>>> import numpy as np
>>> from numpy import linalg as LA
>>> np.set_printoptions(precision=3, suppress=True, linewidth=160, legacy="1.25")
>>> def tidy(a):
...     return np.round(a, 3) + 0
... 
>>> W0 = np.loadtxt("mat.csv", delimiter=",")
>>> W0
array([[-2., -1.,  0.,  1.,  2.,  3.],
       [ 4.,  5.,  6.,  7.,  8.,  9.],
       [10., 11., 12., 13., 14., 15.],
       [16., 17., 18., 19., 20., 21.],
       [22., 23., 24., 25., 26., 27.],
       [28., 29., 30., 31., 32., 33.],
       [34., 35., 36., 37., 38., 39.],
       [40., 41., 42., 43., 44., 45.],
       [46., 47., 48., 49., 50., 51.],
       [52., 53., 54., 55., 56., 57.],
       [58., 59., 60., 61., 62., 63.],
       [64., 65., 66., 67., 68., 69.],
       [70., 71., 72., 73., 74., 75.],
       [76., 77., 78., 79., 80., 81.],
       [82., 83., 84., 85., 86., 87.],
       [88., 89., 90., 91., 92., 93.]])
>>> Ac = W0 - W0.mean(axis=0)
>>> evecs = LA.svd(Ac)[2][:2]
>>> Y = Ac - Ac @ evecs.T @ evecs
>>> tidy((Ac @ evecs.T).std(axis=0))
array([67.75,  0.  ])
>>> LA.norm(Y, axis=1).round(6).argmax()
0
>>> tidy(np.diag(evecs.T @ evecs))
array([1. , 0.2, 0.2, 0.2, 0.2, 0.2])
>>> tidy(np.cov(Ac @ evecs.T, rowvar=False))
array([[4896.,    0.],
       [   0.,    0.]])
>>> tidy(Y.std(axis=0))
array([0., 0., 0., 0., 0., 0.])
>>> tidy(LA.norm(Y) / LA.norm(Ac))
0.0
>>> C2 = np.cov(W0, rowvar=False)
>>> tidy(LA.eigvalsh(C2)[::-1])
array([4896.,    0.,    0.,    0.,    0.,    0.])
>>> C2
array([[816., 816., 816., 816., 816., 816.],
       [816., 816., 816., 816., 816., 816.],
       [816., 816., 816., 816., 816., 816.],
       [816., 816., 816., 816., 816., 816.],
       [816., 816., 816., 816., 816., 816.],
       [816., 816., 816., 816., 816., 816.]])
>>> tidy(np.corrcoef(W0[:, 0], W0[:, 2])[0, 1])
1.0
>>> F = np.loadtxt("m.csv", delimiter=",")
>>> F
array([[ 2.817,  1.06 ,  0.992,  2.256,  1.013,  2.951],
       [ 3.13 ,  1.044,  0.958,  2.25 ,  1.086,  3.081],
       [ 2.992,  0.771,  1.031,  2.06 ,  1.154,  2.969],
       [ 3.089,  0.865,  0.928,  2.045,  1.015,  2.977],
       [ 3.014,  3.036,  0.936,  2.954,  1.975,  0.097],
       [ 3.019,  3.038,  0.993,  3.034,  2.109,  0.062],
       [ 2.965,  3.005,  0.933,  3.042,  2.012,  0.039],
       [ 3.002,  3.085,  0.937,  3.014,  2.084,  0.119],
       [ 2.124,  0.894,  3.053, -0.016,  2.985,  2.969],
       [ 2.164,  0.909,  3.14 ,  0.03 ,  2.91 ,  3.182],
       [ 2.09 ,  0.819,  2.851,  0.001,  2.982,  2.924],
       [ 2.024,  0.765,  2.932, -0.036,  2.971,  3.003]])
>>> Y = F / np.sqrt((F ** 2).mean(axis=1, keepdims=True))
>>> LA.matrix_rank(F - F.mean(axis=1, keepdims=True))
5
>>> LA.matrix_rank(Y) == LA.matrix_rank(F)
True
>>> dist = LA.norm(F[:, None] - F[None], axis=-1)
>>> tidy(dist[:5, :5])
array([[0.   , 0.349, 0.417, 0.402, 3.675],
       [0.349, 0.   , 0.39 , 0.304, 3.765],
       [0.417, 0.39 , 0.   , 0.22 , 3.855],
       [0.402, 0.304, 0.22 , 0.   , 3.842],
       [3.675, 3.765, 3.855, 3.842, 0.   ]])
>>> dist[5].round(6).argsort(kind="stable")[:4]
array([5, 7, 6, 4])
>>> tidy(dist[5])
array([3.756, 3.843, 3.931, 3.925, 0.17 , 0.   , 0.133, 0.1  , 5.307, 5.41 , 5.234, 5.36 ])
>>> tidy(LA.norm(F, axis=1))
array([4.987, 5.248, 5.   , 5.023, 5.64 , 5.743, 5.656, 5.731, 5.688, 5.828, 5.533, 5.579])
>>> vec = np.array([-3, -4, -6, -8, -4, 8])
>>> rhs = F @ vec
>>> tidy(LA.solve(F.T @ F, F.T @ rhs))
array([-3., -4., -6., -8., -4.,  8.])
>>> tidy(LA.pinv(F) @ F)
array([[1., 0., 0., 0., 0., 0.],
       [0., 1., 0., 0., 0., 0.],
       [0., 0., 1., 0., 0., 0.],
       [0., 0., 0., 1., 0., 0.],
       [0., 0., 0., 0., 1., 0.],
       [0., 0., 0., 0., 0., 1.]])
>>> rng = np.random.default_rng(93545)
>>> rhs = rhs + 0.02 * rng.normal(size=12)
>>> tidy(rhs)
array([-17.159, -17.019, -15.575, -14.908, -57.546, -59.378, -58.581, -58.487, -16.3  , -15.394, -15.197, -14.314])
>>> b, *_ = LA.lstsq(F, rhs)
>>> b.round()
array([-3., -4., -6., -8., -4.,  8.])
>>> [round(float(LA.norm(LA.solve(F.T @ F + lam * np.eye(6), F.T @ rhs))), 2) for lam in (0, 1, 10, 100)]
[14.23, 12.13, 10.25, 5.58]
>>> Y = np.array([[1, 9, 9, 8, 3, 1, 8, 9, 1, 6, 9], [6, 9, 9, 3, 2, 2, 8, 5, 0, 2, 6]])
>>> J = np.block([[np.zeros((2, 2)), Y], [Y.T, np.zeros((11, 11))]])
>>> J
array([[0., 0., 1., 9., 9., 8., 3., 1., 8., 9., 1., 6., 9.],
       [0., 0., 6., 9., 9., 3., 2., 2., 8., 5., 0., 2., 6.],
       [1., 6., 0., 0., 0., 0., 0., 0., 0., 0., 0., 0., 0.],
       [9., 9., 0., 0., 0., 0., 0., 0., 0., 0., 0., 0., 0.],
       [9., 9., 0., 0., 0., 0., 0., 0., 0., 0., 0., 0., 0.],
       [8., 3., 0., 0., 0., 0., 0., 0., 0., 0., 0., 0., 0.],
       [3., 2., 0., 0., 0., 0., 0., 0., 0., 0., 0., 0., 0.],
       [1., 2., 0., 0., 0., 0., 0., 0., 0., 0., 0., 0., 0.],
       [8., 8., 0., 0., 0., 0., 0., 0., 0., 0., 0., 0., 0.],
       [9., 5., 0., 0., 0., 0., 0., 0., 0., 0., 0., 0., 0.],
       [1., 0., 0., 0., 0., 0., 0., 0., 0., 0., 0., 0., 0.],
       [6., 2., 0., 0., 0., 0., 0., 0., 0., 0., 0., 0., 0.],
       [9., 6., 0., 0., 0., 0., 0., 0., 0., 0., 0., 0., 0.]])
>>> U, sv, Vh = LA.svd(J)
>>> np.argmax(sv[:-1] / (sv[1:] + 1e-6)) + 1
4
>>> Y = U[:, :4] @ np.diag(sv[:4]) @ Vh[:4]
>>> LA.matrix_rank(J, rtol=0.05)
4
>>> tidy(LA.norm(J - Y, 2)), tidy(sv[4])
(0.0, 0.0)
>>> tidy(LA.norm(J - Y) / LA.norm(J))
0.0
>>> LA.matrix_rank(Y)
4
>>> W2 = W0[[7, 12]].astype(float)
>>> for _ in range(3):
...     z = LA.norm(W0[:, None] - W2, axis=-1).argmin(axis=1)
...     W2 = np.array([W0[z == j].mean(axis=0) for j in range(2)])
... 
>>> z
array([0, 0, 0, 0, 0, 0, 0, 0, 0, 1, 1, 1, 1, 1, 1, 1])
>>> W2
array([[22., 23., 24., 25., 26., 27.],
       [70., 71., 72., 73., 74., 75.]])
>>> Y = W2[0, 0] * W2[1:] - np.outer(W2[1:, 0], W2[0])
>>> Y
array([[   0.,  -48.,  -96., -144., -192., -240.]])
>>> tidy(W2[:, 0] / W2[0, 0])
array([1.   , 3.182])
>>> LA.matrix_rank(Y), LA.matrix_rank(W2)
(1, 2)
>>> z = rng.integers(0, 3, 11)
>>> mat = np.array([[-1, -3, 0, 2, -2, -2, 1, -2, -3, -3, 3],
...     [2, -1, 1, 1, 2, -2, 3, 1, -1, 0, -1],
...     [-3, 0, 0, 3, 2, -1, 3, -2, 3, 1, 1],
...     [-1, -2, 3, 3, -3, -3, 2, 3, -3, 0, -1],
...     [1, -1, -1, 0, -1, 1, 3, 0, -3, 2, 1],
...     [2, -1, 0, -1, -2, 2, -3, 0, 0, -2, 0],
...     [-1, -2, -1, -1, 2, 2, -2, 2, 1, 0, -3],
...     [-3, -2, -1, 1, -3, -1, 1, -1, -1, 2, -1],
...     [3, 1, -3, 0, 1, 0, 2, 1, -1, 1, 0],
...     [-3, 0, -3, 1, -1, 0, 2, 3, 1, 2, -2],
...     [-3, 0, 3, -3, -1, -3, 0, 0, -1, -2, 0]]) * (z[:, None] == z)
>>> mat
array([[-1,  0,  0,  0,  0,  0,  0, -2, -3, -3,  3],
       [ 0, -1,  0,  1,  0,  0,  0,  0,  0,  0,  0],
       [ 0,  0,  0,  0,  2, -1,  3,  0,  0,  0,  0],
       [ 0, -2,  0,  3,  0,  0,  0,  0,  0,  0,  0],
       [ 0,  0, -1,  0, -1,  1,  3,  0,  0,  0,  0],
       [ 0,  0,  0,  0, -2,  2, -3,  0,  0,  0,  0],
       [ 0,  0, -1,  0,  2,  2, -2,  0,  0,  0,  0],
       [-3,  0,  0,  0,  0,  0,  0, -1, -1,  2, -1],
       [ 3,  0,  0,  0,  0,  0,  0,  1, -1,  1,  0],
       [-3,  0,  0,  0,  0,  0,  0,  3,  1,  2, -2],
       [-3,  0,  0,  0,  0,  0,  0,  0, -1, -2,  0]])
>>> tidy(LA.norm(mat, "nuc"))
35.656
>>> tidy(LA.norm(mat[2], 1)), tidy(LA.norm(mat[2], np.inf))
(6.0, 3.0)
>>> tidy(LA.norm(mat, axis=0))
array([6.083, 2.236, 1.414, 3.162, 3.606, 3.162, 5.568, 3.873, 3.606, 4.69 , 3.742])
>>> tidy(LA.norm(mat[2] - mat[9]))
6.403
>>> tidy(LA.det(mat))
3914.0
>>> mat @ mat
array([[ -2,   0,   0,   0,   0,   0,   0,  -8,   2, -16,   5],
       [  0,  -1,   0,   2,   0,   0,   0,   0,   0,   0,   0],
       [  0,   0,  -5,   0,   6,   6,   3,   0,   0,   0,   0],
       [  0,  -4,   0,   7,   0,   0,   0,   0,   0,   0,   0],
       [  0,   0,  -2,   0,   3,   8, -15,   0,   0,   0,   0],
       [  0,   0,   5,   0,  -8,  -4,  -6,   0,   0,   0,   0],
       [  0,   0,   0,   0, -12,   3,   1,   0,   0,   0,   0],
       [  0,   0,   0,   0,   0,   0,   0,  12,  14,  12, -12],
       [-12,   0,   0,   0,   0,   0,   0,  -5,  -8,  -6,   6],
       [ -3,   0,   0,   0,   0,   0,   0,  10,   9,  24, -16],
       [  6,   0,   0,   0,   0,   0,   0,  -1,   8,   4,  -5]])
>>> tidy(np.sort(LA.eigvals(mat).real))
array([-3.878, -1.739, -1.674, -1.674, -1.542, -0.414,  0.37 ,  1.254,  1.254,  2.414,  5.629])
>>> z = rng.permutation(11)
>>> z
array([ 7, 10,  6,  9,  1,  4,  0,  2,  8,  5,  3])
>>> Y = mat[z][:, z]
>>> tidy(LA.det(Y)), tidy(LA.det(mat[z]))
(3914.0, 3914.0)
>>> np.diag(Y)
array([-1,  0, -2,  2, -1, -1, -1,  0, -1,  2,  3])
>>> tidy(np.sort(np.abs(LA.eigvals(Y))))
array([0.37 , 0.414, 1.542, 1.739, 2.414, 3.637, 3.637, 3.694, 3.694, 3.878, 5.629])
>>> data = np.loadtxt("layer17.csv", delimiter=",")
>>> data
array([[-2.,  2.,  0., -2., -1.,  2.,  0.,  0.,  0.,  0.],
       [ 1.,  1.,  0.,  1.,  2.,  2.,  0.,  0.,  0.,  0.],
       [-1., -2.,  0., -1.,  1., -1.,  0.,  0.,  0.,  0.],
       [ 1., -1., -1.,  2., -1.,  0.,  0.,  0.,  0.,  0.],
       [ 2.,  2., -2.,  2.,  1.,  0.,  0.,  0.,  0.,  0.],
       [ 1.,  2.,  1., -1.,  2.,  0.,  0.,  0.,  0.,  0.],
       [ 0.,  0.,  0.,  0.,  0.,  0.,  0., -1.,  2., -1.],
       [ 0.,  0.,  0.,  0.,  0.,  0., -3., -3.,  1.,  3.],
       [ 0.,  0.,  0.,  0.,  0.,  0.,  3.,  0.,  3., -2.],
       [ 0.,  0.,  0.,  0.,  0.,  0., -3., -3.,  3.,  3.]])
>>> (data != 0).astype(int)
array([[1, 1, 0, 1, 1, 1, 0, 0, 0, 0],
       [1, 1, 0, 1, 1, 1, 0, 0, 0, 0],
       [1, 1, 0, 1, 1, 1, 0, 0, 0, 0],
       [1, 1, 1, 1, 1, 0, 0, 0, 0, 0],
       [1, 1, 1, 1, 1, 0, 0, 0, 0, 0],
       [1, 1, 1, 1, 1, 0, 0, 0, 0, 0],
       [0, 0, 0, 0, 0, 0, 0, 1, 1, 1],
       [0, 0, 0, 0, 0, 0, 1, 1, 1, 1],
       [0, 0, 0, 0, 0, 0, 1, 0, 1, 1],
       [0, 0, 0, 0, 0, 0, 1, 1, 1, 1]])
>>> data @ data
array([[  4.,   2.,   6.,  -2.,  11.,   0.,   0.,   0.,   0.,   0.],
       [  6.,  10.,  -3.,   3.,   6.,   4.,   0.,   0.,   0.,   0.],
       [  0.,  -3.,  -2.,   1.,  -3.,  -6.,   0.,   0.,   0.,   0.],
       [ -2.,  -1.,   0.,   0.,  -7.,   1.,   0.,   0.,   0.,   0.],
       [  4.,  10.,  -4.,   6.,  -1.,  10.,   0.,   0.,   0.,   0.],
       [  2.,   7.,  -3.,   1.,   7.,   5.,   0.,   0.,   0.,   0.],
       [  0.,   0.,   0.,   0.,   0.,   0.,  12.,   6.,   2., -10.],
       [  0.,   0.,   0.,   0.,   0.,   0.,   3.,   3.,   3.,   1.],
       [  0.,   0.,   0.,   0.,   0.,   0.,  15.,   3.,   9., -15.],
       [  0.,   0.,   0.,   0.,   0.,   0.,   9.,   3.,   9.,  -3.]])
